% python3 -q
>>> import numpy as np
>>> np.set_printoptions(precision=2, suppress=True, linewidth=140)
>>> arr = np.load("block0.npy")
>>> arr
array([[-1.,  1.,  1.,  1.,  1.],
       [ 1., -1.,  1.,  1.,  1.],
       [ 1.,  1., -1.,  1.,  1.],
       [ 1.,  1.,  1., -1.,  1.],
       [ 1.,  1.,  1.,  1., -1.]])
>>> Q = arr.astype(float).copy()
>>> for j in range(5):
...     Q[:, j] -= Q[:, :j] @ (Q[:, :j].T @ Q[:, j])
...     Q[:, j] /= np.linalg.norm(Q[:, j])
... 
>>> Q
array([[-0.45,  0.55,  0.46,  0.4 ,  0.35],
       [ 0.45, -0.55,  0.46,  0.4 ,  0.35],
       [ 0.45,  0.37, -0.62,  0.4 ,  0.35],
       [ 0.45,  0.37,  0.31, -0.67,  0.35],
       [ 0.45,  0.37,  0.31,  0.27, -0.71]])
>>> t3 = np.stack([Q, 2 * Q, Q[::-1]])
>>> t3.shape
(3, 5, 5)
>>> ev, V = np.linalg.eig(arr)
>>> print(ev)
[-2.  3. -2. -2. -2.]
>>> arr @ np.ones(5)
array([3., 3., 3., 3., 3.])
>>> arr @ (-1.0) ** np.arange(5)
array([-1.,  3., -1.,  3., -1.])
>>> (arr @ arr)[0]
array([5., 1., 1., 1., 1.])
>>> np.sort(np.abs(np.fft.fft(arr[0]))), np.sort(np.linalg.svd(arr, compute_uv=False))
(array([2., 2., 2., 2., 3.]), array([2., 2., 2., 2., 3.]))
>>> np.fft.fft(arr[0])
array([ 3.+0.j, -2.+0.j, -2.+0.j, -2.+0.j, -2.+0.j])
>>> F = np.loadtxt("test12.csv", delimiter=",")
>>> F
array([[ 1.95, -0.4 ,  0.4 , -1.1 ,  0.1 ,  2.1 ],
       [-3.16,  1.5 , -1.3 ,  1.5 ,  0.8 , -0.1 ],
       [-0.62,  0.1 , -0.5 ,  0.3 ,  0.6 , -0.2 ],
       [-1.52, -0.3 , -0.4 ,  0.8 , -0.1 , -1.4 ],
       [-1.07,  0.  ,  0.9 ,  0.6 , -0.8 ,  1.9 ],
       [-0.28,  1.7 , -1.8 ,  0.2 ,  0.7 , -1.3 ],
       [-2.81, -0.8 ,  0.  ,  1.5 ,  0.6 ,  1.1 ],
       [ 1.5 , -1.4 , -0.3 , -0.7 ,  0.2 ,  0.4 ],
       [-0.78,  0.5 , -0.2 ,  0.4 ,  1.2 ,  1.3 ],
       [ 1.28,  0.1 , -2.8 , -0.6 ,  0.3 ,  0.7 ],
       [ 1.6 , -0.4 ,  0.1 , -0.8 , -0.9 , -0.4 ],
       [-0.57,  0.1 ,  0.3 ,  0.3 , -1.7 ,  1.4 ],
       [-2.88,  0.7 , -0.2 ,  1.4 , -1.1 , -0.5 ]])
>>> cen = F - F.mean(axis=0)
>>> left, s, VT = np.linalg.svd(cen, full_matrices=False)
>>> np.abs(VT[0]).argmax()
np.int64(0)
>>> VT[0] * np.sign(VT[0, np.abs(VT[0]).argmax()])
array([ 0.85, -0.22,  0.03, -0.43, -0.05,  0.2 ])
>>> np.linalg.matrix_rank(cen)
np.int64(6)
>>> np.round(s ** 2 / (s ** 2).sum(), 2) + 0
array([0.54, 0.24, 0.11, 0.06, 0.04, 0.  ])
>>> print(np.abs(left[:, 0]).argmax())
0
>>> (np.sign(left[:, 0]) == np.sign(left[0, 0])).astype(int)
array([1, 0, 0, 0, 0, 0, 0, 1, 0, 1, 1, 1, 0])
>>> np.round((s ** 2).sum() ** 2 / (s ** 4).sum(), 2)
np.float64(2.69)
>>> Q, V = np.linalg.qr(F[:, :3])[0], np.linalg.qr(F[:, 3:])[0]
>>> s = np.linalg.svd(Q.T @ V, compute_uv=False)
>>> (s > 0.9).sum()
np.int64(1)
>>> s
array([1.  , 0.47, 0.17])
>>> C2 = np.cov(F, rowvar=False)
>>> F.std(axis=0)
array([1.69, 0.82, 0.95, 0.85, 0.83, 1.1 ])
>>> np.argsort(-F.std(axis=0).round(6), kind="stable")
array([0, 5, 2, 3, 4, 1])
>>> C2
array([[ 3.09, -0.64, -0.1 , -1.56, -0.1 ,  0.43],
       [-0.64,  0.73, -0.38,  0.31,  0.15, -0.34],
       [-0.1 , -0.38,  0.99,  0.05, -0.4 ,  0.5 ],
       [-1.56,  0.31,  0.05,  0.79,  0.05, -0.23],
       [-0.1 ,  0.15, -0.4 ,  0.05,  0.75, -0.1 ],
       [ 0.43, -0.34,  0.5 , -0.23, -0.1 ,  1.31]])
>>> print(C2.shape)
(6, 6)
>>> np.polyfit(F[:, 1], F[:, 0], 1)
array([-0.87, -0.47])
>>> C = F[[4, 3]].astype(float)
>>> for _ in range(3):
...     labels = np.linalg.norm(F[:, None] - C, axis=-1).argmin(axis=1)
...     C = np.array([F[labels == j].mean(axis=0) for j in range(2)])
... 
>>> labels
array([0, 1, 1, 1, 0, 1, 1, 0, 0, 0, 0, 0, 1])
>>> print(np.abs(C[1] - C[0]).argmax())
0
>>> C[1] - C[0]
array([-2.44,  0.7 , -0.47,  1.22,  0.48, -1.46])
>>> rng = np.random.default_rng(730157)
>>> labels = rng.integers(0, 2, 6)
>>> M = np.triu((labels[:, None] == labels) & (rng.random((6, 6)) < 0.8), 1).astype(int)
>>> M += M.T
>>> M
array([[0, 1, 0, 1, 0, 0],
       [1, 0, 0, 0, 1, 0],
       [0, 0, 0, 0, 0, 1],
       [1, 0, 0, 0, 0, 0],
       [0, 1, 0, 0, 0, 0],
       [0, 0, 1, 0, 0, 0]])
>>> M.sum(axis=0)
array([2, 2, 1, 1, 1, 1])
>>> Lm = np.diag(M.sum(axis=1)) - M
>>> np.linalg.matrix_rank(Lm)
np.int64(4)
>>> Lm
array([[ 2, -1,  0, -1,  0,  0],
       [-1,  2,  0,  0, -1,  0],
       [ 0,  0,  1,  0,  0, -1],
       [-1,  0,  0,  1,  0,  0],
       [ 0, -1,  0,  0,  1,  0],
       [ 0,  0, -1,  0,  0,  1]])
>>> (np.linalg.eigvalsh(Lm) < 1e-8).sum()
np.int64(2)
>>> np.round(np.linalg.eigvalsh(Lm), 2) + 0
array([0.  , 0.  , 0.59, 2.  , 2.  , 3.41])
>>> u, g = Lm[5], Lm[1]
>>> u @ u
np.int64(2)
>>> pr = (u @ g) / (u @ u) * u
>>> print(round(np.linalg.norm(u + g) ** 2 + np.linalg.norm(u - g) ** 2, 2))
16.0
>>> (g - pr) @ u
np.float64(0.0)
>>> X = np.load("run18.npy")
>>> X
array([[ 0.95, -0.14,  0.14, -0.03, -0.18,  0.07, -0.12],
       [-0.14,  0.58,  0.42, -0.08, -0.54,  0.2 , -0.37],
       [ 0.14,  0.42,  0.58,  0.08,  0.54, -0.2 ,  0.37],
       [-0.03, -0.08,  0.08,  0.98, -0.11,  0.04, -0.07],
       [-0.18, -0.54,  0.54, -0.11,  0.32,  0.25, -0.46],
       [ 0.07,  0.2 , -0.2 ,  0.04,  0.25,  0.91,  0.17],
       [-0.12, -0.37,  0.37, -0.07, -0.46,  0.17,  0.68]])
>>> A2 = np.linalg.inv(X)
>>> round(float(np.linalg.slogdet(X)[0]), 2)
-1.0
>>> np.round(np.linalg.det(X) * np.linalg.det(A2), 2)
np.float64(1.0)
>>> np.allclose(A2, X.T)
True
>>> np.round(X @ A2, 2) + 0
array([[1., 0., 0., 0., 0., 0., 0.],
       [0., 1., 0., 0., 0., 0., 0.],
       [0., 0., 1., 0., 0., 0., 0.],
       [0., 0., 0., 1., 0., 0., 0.],
       [0., 0., 0., 0., 1., 0., 0.],
       [0., 0., 0., 0., 0., 1., 0.],
       [0., 0., 0., 0., 0., 0., 1.]])
>>> np.linalg.det(X) * A2
array([[-0.95,  0.14, -0.14,  0.03,  0.18, -0.07,  0.12],
       [ 0.14, -0.58, -0.42,  0.08,  0.54, -0.2 ,  0.37],
       [-0.14, -0.42, -0.58, -0.08, -0.54,  0.2 , -0.37],
       [ 0.03,  0.08, -0.08, -0.98,  0.11, -0.04,  0.07],
       [ 0.18,  0.54, -0.54,  0.11, -0.32, -0.25,  0.46],
       [-0.07, -0.2 ,  0.2 , -0.04, -0.25, -0.91, -0.17],
       [ 0.12,  0.37, -0.37,  0.07,  0.46, -0.17, -0.68]])
>>> np.round(np.linalg.cond(X), 2)
np.float64(1.0)
>>> print([round(float(np.linalg.det(X[:i, :i])), 2) + 0 for i in range(1, 8)])
[0.95, 0.53, 0.11, 0.09, -0.59, -0.68, -1.0]
>>> try:
...     np.linalg.cholesky(X)
... except np.linalg.LinAlgError as e:
...     print(e)
... 
Matrix is not positive definite
>>> np.round(X @ X.T, 2) + 0
array([[1., 0., 0., 0., 0., 0., 0.],
       [0., 1., 0., 0., 0., 0., 0.],
       [0., 0., 1., 0., 0., 0., 0.],
       [0., 0., 0., 1., 0., 0., 0.],
       [0., 0., 0., 0., 1., 0., 0.],
       [0., 0., 0., 0., 0., 1., 0.],
       [0., 0., 0., 0., 0., 0., 1.]])
>>> print(np.linalg.pinv(X))
[[ 0.95 -0.14  0.14 -0.03 -0.18  0.07 -0.12]
 [-0.14  0.58  0.42 -0.08 -0.54  0.2  -0.37]
 [ 0.14  0.42  0.58  0.08  0.54 -0.2   0.37]
 [-0.03 -0.08  0.08  0.98 -0.11  0.04 -0.07]
 [-0.18 -0.54  0.54 -0.11  0.32  0.25 -0.46]
 [ 0.07  0.2  -0.2   0.04  0.25  0.91  0.17]
 [-0.12 -0.37  0.37 -0.07 -0.46  0.17  0.68]]
>>> np.round(X.T @ X, 2) + 0
array([[1., 0., 0., 0., 0., 0., 0.],
       [0., 1., 0., 0., 0., 0., 0.],
       [0., 0., 1., 0., 0., 0., 0.],
       [0., 0., 0., 1., 0., 0., 0.],
       [0., 0., 0., 0., 1., 0., 0.],
       [0., 0., 0., 0., 0., 1., 0.],
       [0., 0., 0., 0., 0., 0., 1.]])
>>> np.linalg.svd(X, compute_uv=False)
array([1., 1., 1., 1., 1., 1., 1.])
>>> labels = rng.permutation(7)
>>> A2 = X[:, labels] * rng.choice([-1, 1], 7)
>>> A2
array([[-0.07, -0.95,  0.12,  0.14, -0.18,  0.14, -0.03],
       [-0.2 ,  0.14,  0.37, -0.58, -0.54,  0.42, -0.08],
       [ 0.2 , -0.14, -0.37, -0.42,  0.54,  0.58,  0.08],
       [-0.04,  0.03,  0.07,  0.08, -0.11,  0.08,  0.98],
       [-0.25,  0.18,  0.46,  0.54,  0.32,  0.54, -0.11],
       [-0.91, -0.07, -0.17, -0.2 ,  0.25, -0.2 ,  0.04],
       [-0.17,  0.12, -0.68,  0.37, -0.46,  0.37, -0.07]])
>>> left, _, VT = np.linalg.svd(X.T @ A2)
>>> np.round(np.linalg.lstsq(X, A2)[0], 2) + 0
array([[ 0., -1.,  0.,  0.,  0.,  0.,  0.],
       [ 0.,  0.,  0., -1.,  0.,  0.,  0.],
       [ 0.,  0.,  0.,  0.,  0.,  1.,  0.],
       [ 0.,  0.,  0.,  0.,  0.,  0.,  1.],
       [ 0.,  0.,  0.,  0.,  1.,  0.,  0.],
       [-1.,  0.,  0.,  0.,  0.,  0.,  0.],
       [ 0.,  0., -1.,  0.,  0.,  0.,  0.]])
>>> Q, V = np.linalg.qr(A2[:, :4])[0], np.linalg.qr(A2[:, 4:])[0]
>>> s = np.linalg.svd(Q.T @ V, compute_uv=False)
>>> s.round(2) + 0
array([0., 0., 0.])
>>> (s > 0.9).sum()
np.int64(0)
>>> feats = np.loadtxt("case17.csv", delimiter=",")
>>> feats
array([[  0.06,  -9.92,  10.05, -14.95,   5.04,  10.04,  14.95],
       [  1.98,  -2.03,   3.01,   1.92,   1.98,   2.97,  -2.98],
       [  1.99,  -1.97,   2.99,   2.  ,   1.99,   2.99,  -2.96],
       [  7.98, -12.05,  15.99,   2.02,  10.1 ,  16.02,  -6.03],
       [  5.99, -15.97,  19.07,  -8.96,  11.06,  19.06,   5.97],
       [ -0.02,  -3.94,   3.99,  -6.  ,   2.  ,   3.94,   5.99]])
>>> left, s, VT = np.linalg.svd(feats)
>>> np.argmax(s[:-1] / (s[1:] + 1e-6)) + 1
np.int64(2)
>>> A2 = left[:, :2] @ np.diag(s[:2]) @ VT[:2]
>>> np.round(np.linalg.norm(feats - A2, 2), 2), round(s[2], 2)
(np.float64(0.07), np.float64(0.07))
>>> A = np.load("a.npy")
>>> A
array([[ 0,  1, -2, -7],
       [-1,  0, -1,  2],
       [ 2,  1,  0, -6],
       [ 7, -2,  6,  0]])
>>> # antisymmetric, zero diagonal
>>> A2 = np.array([[2, 1, 2], [2, 0, 1]])
>>> C = np.kron(A2, A)
>>> np.linalg.matrix_rank(C)
np.int64(8)
>>> round(float(np.linalg.norm(C, 2)), 2), round(float(np.linalg.norm(A2, 2) * np.linalg.norm(A, 2)), 2)
(35.53, 35.53)
>>> C
array([[  0,   2,  -4, -14,   0,   1,  -2,  -7,   0,   2,  -4, -14],
       [ -2,   0,  -2,   4,  -1,   0,  -1,   2,  -2,   0,  -2,   4],
       [  4,   2,   0, -12,   2,   1,   0,  -6,   4,   2,   0, -12],
       [ 14,  -4,  12,   0,   7,  -2,   6,   0,  14,  -4,  12,   0],
       [  0,   2,  -4, -14,   0,   0,   0,   0,   0,   1,  -2,  -7],
       [ -2,   0,  -2,   4,   0,   0,   0,   0,  -1,   0,  -1,   2],
       [  4,   2,   0, -12,   0,   0,   0,   0,   2,   1,   0,  -6],
       [ 14,  -4,  12,   0,   0,   0,   0,   0,   7,  -2,   6,   0]])
>>> A2 = C + rng.integers(-2, 3, (8, 2)) @ rng.integers(-2, 3, (2, 12))
>>> A2
array([[ -3,   1,  -2, -13,   1,   2,  -3,  -6,  -4,   0,  -7, -15],
       [ -6,   2,   0,   2,   1,  -2,  -3,   6,  -6,   0,  -4,   4],
       [  8,   5,  -3, -15,   1,  -2,   1,  -6,  10,   6,   5, -10],
       [ 12,  -8,  14,   4,   7,   2,   6,  -2,  10,  -8,   8,  -2],
       [  2,  -4,  -4,  -8,  -2,   6,   2,  -6,   0,  -3,  -4,  -9],
       [  1,  -4,  -3,   8,  -2,   4,   2,  -5,   1,  -2,  -1,   1],
       [  9,   2,  -3, -12,  -2,   0,   2,  -3,   8,   3,   4,  -5],
       [ 10,  -7,  15,   3,   1,   3,  -1,   0,   1,  -6,   1,  -2]])
>>> print(np.abs(A2 - C).sum(axis=1))
[21 26 35 32 38 30 28 35]
>>> print(np.round(np.linalg.svd(A2 - C, compute_uv=False), 2) + 0)
[23.3  18.77  0.    0.    0.    0.    0.    0.  ]
